% ipython --no-banner

In [1]: import numpy as np

In [2]: np.set_printoptions(precision=2, suppress=True, linewidth=160)

In [3]: X = np.loadtxt("test3.csv", delimiter=",")

In [4]: print(X)
[[-1.  0.  0.]
 [ 0.  1.  0.]
 [-5.  5.  3.]]

In [5]: print([int(np.linalg.matrix_rank(np.linalg.matrix_power(X, p))) for p in range(1, 4)])
[3, 3, 3]

In [6]: print(np.sort(np.linalg.eigvals(X)))
[-1.  1.  3.]

In [7]: print(np.prod(np.diag(X)), round(float(np.linalg.det(X)), 2))
-3.0 -3.0

In [8]: print(X[2] @ X[1])
5.0

In [9]: print(np.linalg.norm(X, axis=1).argmax())
2

In [10]: print(round(np.linalg.norm(X[2], 1), 2), round(np.linalg.norm(X[2], np.inf), 2))
13.0 5.0

In [11]: print(np.linalg.norm(X, axis=0))
[5.1 5.1 3. ]

In [12]: print(round(float(np.linalg.norm(X) ** 2 / np.linalg.norm(X, 2) ** 2), 2))
1.02

In [13]: r0 = np.array([-1, -3, 3])

In [14]: Y = X + np.outer(r0, np.eye(3)[2])

In [15]: print(np.linalg.matrix_rank(Y - X))
1

In [16]: print(round(float(np.linalg.det(Y) / np.linalg.det(X)), 2), round(float(1 + np.linalg.solve(X, r0)[2]), 2))
8.67 8.67

In [17]: Y = np.array([[5, 6], [-8, -5]])

In [18]: C = np.kron(Y, X)

In [19]: print(np.round(np.linalg.norm(C, 2), 2), round(np.linalg.norm(Y, 2) * np.linalg.norm(X, 2), 2))
93.6 93.6

In [20]: print(np.linalg.matrix_rank(C))
6

In [21]: print(C.shape)
(6, 6)

In [22]: print(C)
[[ -5.   0.   0.  -6.   0.   0.]
 [  0.   5.   0.   0.   6.   0.]
 [-25.  25.  15. -30.  30.  18.]
 [  8.  -0.  -0.   5.  -0.  -0.]
 [ -0.  -8.  -0.  -0.  -5.  -0.]
 [ 40. -40. -24.  25. -25. -15.]]

In [23]: E = np.loadtxt("case4.csv", delimiter=",")

In [24]: print(E)
[[-0.9  -1.3  -1.77]
 [ 0.6   0.2  -0.8 ]
 [-1.6  -1.3  -1.6 ]]

In [25]: rng = np.random.default_rng(35)

In [26]: lab = rng.permutation(3)

In [27]: Y = E[:, lab] * rng.choice([-1, 1], 3)

In [28]: print(Y)
[[-1.77  1.3  -0.9 ]
 [-0.8  -0.2   0.6 ]
 [-1.6   1.3  -1.6 ]]

In [29]: U, _, Vt = np.linalg.svd(E.T @ Y)

In [30]: print(np.round(np.linalg.lstsq(E, Y)[0], 2) + 0)
[[ 0.  0.  1.]
 [ 0. -1.  0.]
 [ 1.  0.  0.]]

In [31]: print(lab)
[2 1 0]

In [32]: print(np.linalg.matrix_rank(E))
3

In [33]: print(E.sum(axis=1))
[-3.97  0.   -4.5 ]

In [34]: print(np.linalg.svd(E, compute_uv=False))
[3.5  1.1  0.23]

In [35]: print(np.abs(E).max())
1.77

In [36]: print(E.mean(axis=0))
[-0.63 -0.8  -1.39]

In [37]: hat = np.triu(np.array([[0, -3, 5], [0, -1, -2], [-2, 4, 3]]), 1) + np.eye(3)

In [38]: Y = hat @ E @ np.linalg.inv(hat)

In [39]: print(np.linalg.matrix_rank(Y))
3

In [40]: print(hat @ E - E @ hat)
[[-9.8 -9.8 -3.7]
 [ 3.2  4.4  0.6]
 [ 0.  -4.8  5.4]]

In [41]: print(np.sort(np.abs(np.linalg.eigvals(E))))
[0.53 0.53 3.09]

In [42]: print(np.allclose(E @ E.T, E.T @ E))
False

In [43]: print(E @ E)
[[2.86 3.21 5.46]
 [0.86 0.3  0.06]
 [3.22 3.9  6.43]]

In [44]: assert E == E.T
ValueError: The truth value of an array with more than one element is ambiguous. Use a.any() or a.all()


In [45]: mat = np.load("run1.npy")

In [46]: print(mat)
[[0.67 0.33 0.  ]
 [0.   1.   0.  ]
 [0.   0.   1.  ]]

In [47]: # 2 groups of indices that never mix

In [48]: Y = np.linalg.invert(mat)
AttributeError: module 'numpy.linalg' has no attribute 'invert'


In [49]: Y = np.linalg.inv(mat)

In [50]: print(round(float(np.linalg.slogdet(mat)[0]), 2))
1.0

In [51]: print(np.allclose(Y, mat.T))
False

In [52]: print(np.linalg.inv(Y))
[[0.67 0.33 0.  ]
 [0.   1.   0.  ]
 [0.   0.   1.  ]]

In [53]: print(mat @ Y)
[[1. 0. 0.]
 [0. 1. 0.]
 [0. 0. 1.]]

In [54]: print(round(np.linalg.cond(mat), 2))
1.76

In [55]: K = np.load("data.npy")

In [56]: print(K)
[[4. 1. 0. 0.]
 [0. 4. 1. 0.]
 [0. 0. 4. 1.]
 [0. 0. 0. 4.]]

In [57]: ev, vecs = np.linalg.eig(K)

In [58]: print(ev)
[4. 4. 4. 4.]

In [59]: print(np.sort(np.linalg.eigvals(K @ K)))
[16. 16. 16. 16.]

In [60]: print(np.sort(np.linalg.eigvals(K.T)))
[4. 4. 4. 4.]

In [61]: m1 = np.load("sample8.npy")

In [62]: print(m1)
[[-7.  0.]
 [ 0.  0.]]

In [63]: print(np.linalg.cond(m1) > 100)
True
